>>> import numpy as np
>>> np.set_printoptions(precision=2, suppress=True, linewidth=200, floatmode="fixed")
>>> F = np.load("out12.npy")
>>> F
array([[ 0.00, -3.00,  3.00,  0.00],
       [-3.00,  0.00,  3.00,  0.00],
       [-3.00, -3.00,  6.00,  0.00],
       [-6.00, -6.00,  6.00,  3.00]])
>>> print(np.linalg.matrix_power(F, 2))
[[  0.00  -9.00   9.00   0.00]
 [ -9.00   0.00   9.00   0.00]
 [ -9.00  -9.00  18.00   0.00]
 [-18.00 -18.00  18.00   9.00]]
>>> (F + F.T) / 2
array([[ 0.00, -3.00,  0.00, -3.00],
       [-3.00,  0.00,  0.00, -3.00],
       [ 0.00,  0.00,  6.00,  3.00],
       [-3.00, -3.00,  3.00,  3.00]])
>>> np.allclose(F @ F.T, F.T @ F)
False
>>> F @ F
array([[  0.00,  -9.00,   9.00,   0.00],
       [ -9.00,   0.00,   9.00,   0.00],
       [ -9.00,  -9.00,  18.00,   0.00],
       [-18.00, -18.00,  18.00,   9.00]])
>>> print(np.trace(F))
9.0
>>> round(np.linalg.det(F), 2)
np.float64(0.0)
>>> w1 = np.array([[0, 0, -1, 6, -6],
...     [-5, 0, 4, 1, 1],
...     [-2, -9, -2, 8, 0],
...     [-3, 4, 5, 0, 6]])
>>> beta = np.array([0, 2, 1, 1, 2])
>>> hid = np.maximum(F @ w1 + beta, 0)
>>> hid
array([[ 9.00,  0.00,  0.00, 22.00,  0.00],
       [ 0.00,  0.00,  0.00,  7.00, 20.00],
       [ 3.00,  0.00,  0.00, 28.00, 17.00],
       [ 9.00,  0.00,  0.00,  7.00, 50.00]])
>>> np.linalg.matrix_rank(hid)
np.int64(3)
>>> (hid > 0).mean(axis=0)
array([0.75, 0.00, 0.00, 1.00, 0.75])
>>> C = np.array([[1, 0, -1], [1, -4, 5], [2, 2, -5], [3, -2, 1], [-2, -1, 0]])
>>> w1 @ C
array([[ 28,  -8,  11],
       [  4,   5, -14],
       [  9,  16, -25],
       [ -1, -12,  -2]])
>>> data = np.array([[11.9, -14.45], [-0.57, 0.03]])
>>> print(data)
[[ 11.90 -14.45]
 [ -0.57   0.03]]
>>> Y = np.array([[2, 2], [-1, -2]])
>>> C = np.kron(Y, data)
>>> print(C)
[[ 23.80 -28.90  23.80 -28.90]
 [ -1.14   0.06  -1.14   0.06]
 [-11.90  14.45 -23.80  28.90]
 [  0.57  -0.03   1.14  -0.06]]
>>> C.shape
(4, 4)
>>> Q = data.astype(float).copy()
>>> for j in range(2):
...     Q[:, j] -= Q[:, :j] @ (Q[:, :j].T @ Q[:, j])
...     Q[:, j] /= np.linalg.norm(Q[:, j])
... 
>>> np.round(Q.T @ Q, 2) + 0
array([[1.00, 0.00],
       [0.00, 1.00]])
>>> vals, vecs = np.linalg.eig(data)
>>> np.sort(np.linalg.eigvals(np.linalg.inv(data)))
array([-1.59,  0.08])
>>> print(vals)
[12.56 -0.63]
>>> np.round(data @ vecs[:, 0] - vals[0] * vecs[:, 0], 2) + 0
array([0.00, 0.00])
>>> M = np.load("arr.npy")
>>> M
array([[  0.40,   0.30,   0.60,  -0.20],
       [ -0.40,   0.10,   2.30,  -0.60],
       [  0.10,   0.40,  -0.80,   0.30],
       [  2.00,   4.00,   6.00, -26.00],
       [ -1.70,   1.70,   1.10,   0.70],
       [  0.30,   0.20,  -1.00,  -1.50],
       [  0.40,   0.10,   1.50,  -0.60],
       [ -0.70,   1.70,  -1.30,  -0.30],
       [ -0.80,   0.80,  -1.30,  -1.00],
       [ -1.60,  -0.10,   1.60,  -0.70],
       [ -1.60,  -0.40,  -1.10,   0.20],
       [ -1.20,   0.10,   0.90,   1.10],
       [  0.20,  -0.60,   1.20,   0.60],
       [  0.00,  -1.30,   0.00,  -0.40],
       [  0.70,   1.30,  -0.40,   0.40],
       [  0.30,   0.20,   0.80,   0.00],
       [ -0.90,   0.20,   0.40,  -0.20],
       [ -0.80,   0.80,  -1.00,   0.50],
       [  1.00,   1.20,   0.00,   0.60],
       [  2.10,   1.10,  -1.60,  -1.30],
       [  1.00,  -0.50,  -1.00,  -0.60],
       [  0.40,   0.90,   0.10,   0.70],
       [ -0.60,  -0.40,  -0.70,   0.10],
       [ -1.40,   1.60,  -0.20,  -0.20],
       [ -0.50,   0.30,  -1.00,   0.40],
       [ -0.10,  -1.30,   1.90,  -0.30],
       [  0.20,   0.40,   1.10,   0.10],
       [  1.10,   0.40,  -0.20,   0.30]])
>>> f, r1 = M[3], M[5]
>>> f @ f
np.float64(732.0)
>>> p = (f @ r1) / (f @ f) * f
>>> print(np.outer(f, r1))
[[ 0.60  0.40 -2.00 -3.00]
 [ 1.20  0.80 -4.00 -6.00]
 [ 1.80  1.20 -6.00 -9.00]
 [-7.80 -5.20 26.00 39.00]]
>>> np.linalg.matrix_rank(np.outer(f, r1))
np.int64(1)
>>> Y = np.array([[0]])
>>> C = np.array([[-5, 5, 5], [4, -1, -1], [4, 3, -1]])
>>> E = np.block([[Y, np.zeros((1, 3))], [np.zeros((3, 1)), C]])
>>> E
array([[ 0.00,  0.00,  0.00,  0.00],
       [ 0.00, -5.00,  5.00,  5.00],
       [ 0.00,  4.00, -1.00, -1.00],
       [ 0.00,  4.00,  3.00, -1.00]])
>>> print(np.flatnonzero(np.linalg.matrix_power((E != 0) + (E.T != 0) + np.eye(4), 4)[2]))
[1 2 3]
>>> print((E != 0).astype(int))
[[0 0 0 0]
 [0 1 1 1]
 [0 1 1 1]
 [0 1 1 1]]
>>> J = np.load("w.npy")
>>> J
array([[ 0.50, -0.50, -0.50, -0.50],
       [-0.50,  0.50, -0.50, -0.50],
       [-0.50, -0.50,  0.50, -0.50],
       [-0.50, -0.50, -0.50,  0.50]])
>>> vals, vecs = np.linalg.eigh(J)
>>> np.round(vecs.T @ vecs, 2) + 0
array([[1.00, 0.00, 0.00, 0.00],
       [0.00, 1.00, 0.00, 0.00],
       [0.00, 0.00, 1.00, 0.00],
       [0.00, 0.00, 0.00, 1.00]])
>>> np.linalg.eigvalsh(J + 3 * np.eye(4))
array([2.00, 4.00, 4.00, 4.00])
>>> print(np.unique(vals.round(6) + 0, return_counts=True)[1])
[1 3]
>>> vals
array([-1.00,  1.00,  1.00,  1.00])
>>> np.linalg.svd(J, compute_uv=False)
array([1.00, 1.00, 1.00, 1.00])
>>> print(vals.sum(), np.trace(J))
2.0 2.0
>>> x = np.array([-4, 8, -9, 7])
>>> np.round(np.linalg.det(J), 2)
np.float64(-1.0)
>>> K = np.array([[4, 3, 5, 4, 3, 2],
...     [-2, -3, -1, -2, -3, -4],
...     [3, 2, 4, 3, 2, 1],
...     [2, 1, 3, 2, 1, 0],
...     [-2, -3, -1, -2, -3, -4],
...     [-2, -3, -1, -2, -3, -4]])
>>> print(K)
[[ 4  3  5  4  3  2]
 [-2 -3 -1 -2 -3 -4]
 [ 3  2  4  3  2  1]
 [ 2  1  3  2  1  0]
 [-2 -3 -1 -2 -3 -4]
 [-2 -3 -1 -2 -3 -4]]
>>> # null space of dimension 4
>>> t3 = np.stack([K, -1 * K, K[::-1]])
>>> print(np.linalg.matrix_rank(t3))
[2 2 2]
>>> np.linalg.det(t3)
array([0.00, 0.00, 0.00])
>>> np.linalg.matrix_rank(t3.reshape(3, -1))
np.int64(2)
>>> t3.shape
(3, 6, 6)
>>> t3.sum(axis=0)
array([[-2, -3, -1, -2, -3, -4],
       [-2, -3, -1, -2, -3, -4],
       [ 2,  1,  3,  2,  1,  0],
       [ 3,  2,  4,  3,  2,  1],
       [-2, -3, -1, -2, -3, -4],
       [ 4,  3,  5,  4,  3,  2]])
>>> np.einsum("bij,cij->bc", t3, t3)
array([[ 270, -270,   48],
       [-270,  270,  -48],
       [  48,  -48,  270]])
>>> def softmax(z):
...     e = np.exp(z - z.max(axis=-1, keepdims=True))
...     return e / e.sum(axis=-1, keepdims=True)
... 
>>> softmax(K).sum(axis=1)
array([1.00, 1.00, 1.00, 1.00, 1.00, 1.00])
>>> print(softmax(K[2]))
[0.18 0.07 0.49 0.18 0.07 0.02]
>>> scores = K @ K.T / np.sqrt(6)
>>> print(softmax(scores)[2] @ K)
[4.00 3.00 5.00 4.00 3.00 2.00]
>>> arr = np.abs(np.array([[1, 1, 1, 2, 1],
...     [0, 2, 1, 0, 1],
...     [1, 1, 2, 1, 2],
...     [1, 1, 2, 2, 2],
...     [2, 1, 2, 2, 0]])) + np.eye(5)
>>> arr = arr / arr.sum(axis=1, keepdims=True)
>>> arr
array([[0.29, 0.14, 0.14, 0.29, 0.14],
       [0.00, 0.60, 0.20, 0.00, 0.20],
       [0.12, 0.12, 0.38, 0.12, 0.25],
       [0.11, 0.11, 0.22, 0.33, 0.22],
       [0.25, 0.12, 0.25, 0.25, 0.12]])
>>> rng = np.random.default_rng(700)
>>> idx = rng.permutation(5)
>>> Y = arr[:, idx] * rng.choice([-1, 1], 5)
>>> Y
array([[ 0.29, -0.29, -0.14,  0.14,  0.14],
       [ 0.00, -0.00, -0.20,  0.60,  0.20],
       [ 0.12, -0.12, -0.25,  0.12,  0.38],
       [ 0.11, -0.33, -0.22,  0.11,  0.22],
       [ 0.25, -0.25, -0.12,  0.12,  0.25]])
>>> U, _, vt = np.linalg.svd(arr.T @ Y)
>>> idx
array([0, 3, 4, 1, 2])
>>> print(np.round(U @ vt, 2) + 0)
[[ 1.00  0.00  0.00  0.00  0.00]
 [ 0.00  0.00  0.00  1.00  0.00]
 [ 0.00  0.00  0.00  0.00  1.00]
 [ 0.00 -1.00  0.00  0.00  0.00]
 [ 0.00  0.00 -1.00  0.00  0.00]]
>>> np.linalg.matrix_power(arr, 2)
array([[0.17, 0.19, 0.22, 0.23, 0.19],
       [0.08, 0.41, 0.24, 0.08, 0.19],
       [0.16, 0.18, 0.27, 0.19, 0.20],
       [0.15, 0.18, 0.25, 0.23, 0.20],
       [0.16, 0.19, 0.24, 0.22, 0.19]])
>>> np.linalg.matrix_power(arr, 100)
array([[0.14, 0.24, 0.25, 0.18, 0.19],
       [0.14, 0.24, 0.25, 0.18, 0.19],
       [0.14, 0.24, 0.25, 0.18, 0.19],
       [0.14, 0.24, 0.25, 0.18, 0.19],
       [0.14, 0.24, 0.25, 0.18, 0.19]])
>>> np.sort(np.abs(np.linalg.eigvals(arr)))[::-1]
array([1.00, 0.48, 0.16, 0.16, 0.06])
>>> p = np.eye(5)[2]
>>> for _ in range(7):
...     p = p @ arr
...     print(p.round(2))
... 
[0.12 0.12 0.38 0.12 0.25]
[0.16 0.18 0.27 0.19 0.20]
[0.15 0.21 0.25 0.19 0.19]
[0.14 0.23 0.25 0.19 0.19]
[0.14 0.23 0.25 0.18 0.19]
[0.14 0.24 0.25 0.18 0.19]
[0.14 0.24 0.25 0.18 0.19]
>>> x = np.array([3, 2, -4, 4, -7])
>>> target = arr @ x
>>> target
array([ 0.71, -1.00, -2.12, -0.56,  0.12])
>>> np.linalg.solve(arr, target + arr[:, 4])
array([ 3.00,  2.00, -4.00,  4.00, -6.00])
>>> np.linalg.solve(arr.T, arr[0])
array([ 1.00,  0.00,  0.00,  0.00, -0.00])
>>> W0 = np.loadtxt("mat.csv", delimiter=",")
>>> W0
array([[ 0.78, -0.30,  0.26,  0.06, -0.34, -0.34,  0.06],
       [-0.30,  0.59,  0.35,  0.08, -0.46, -0.46,  0.08],
       [ 0.26,  0.35,  0.70, -0.07,  0.40,  0.40, -0.07],
       [ 0.06,  0.08, -0.07,  0.98,  0.09,  0.09, -0.02],
       [-0.34, -0.46,  0.40,  0.09,  0.48, -0.52,  0.09],
       [-0.34, -0.46,  0.40,  0.09, -0.52,  0.48,  0.09],
       [ 0.06,  0.08, -0.07, -0.02,  0.09,  0.09,  0.98]])
>>> x = np.array([5, 0, 7, 6, 4, 8, 5])
>>> target = W0 @ x
>>> beta, lr = np.zeros(7), 1 / np.linalg.norm(W0, 2) ** 2
>>> for i in range(12):
...     beta -= lr * W0.T @ (W0 @ beta - target)
...     if i % 2 == 0: print(i, round(np.linalg.norm(W0 @ beta - target), 2))
... 
0 0.0
2 0.0
4 0.0
6 0.0
8 0.0
10 0.0
>>> beta.round(2) + 0
array([5.00, 0.00, 7.00, 6.00, 4.00, 8.00, 5.00])
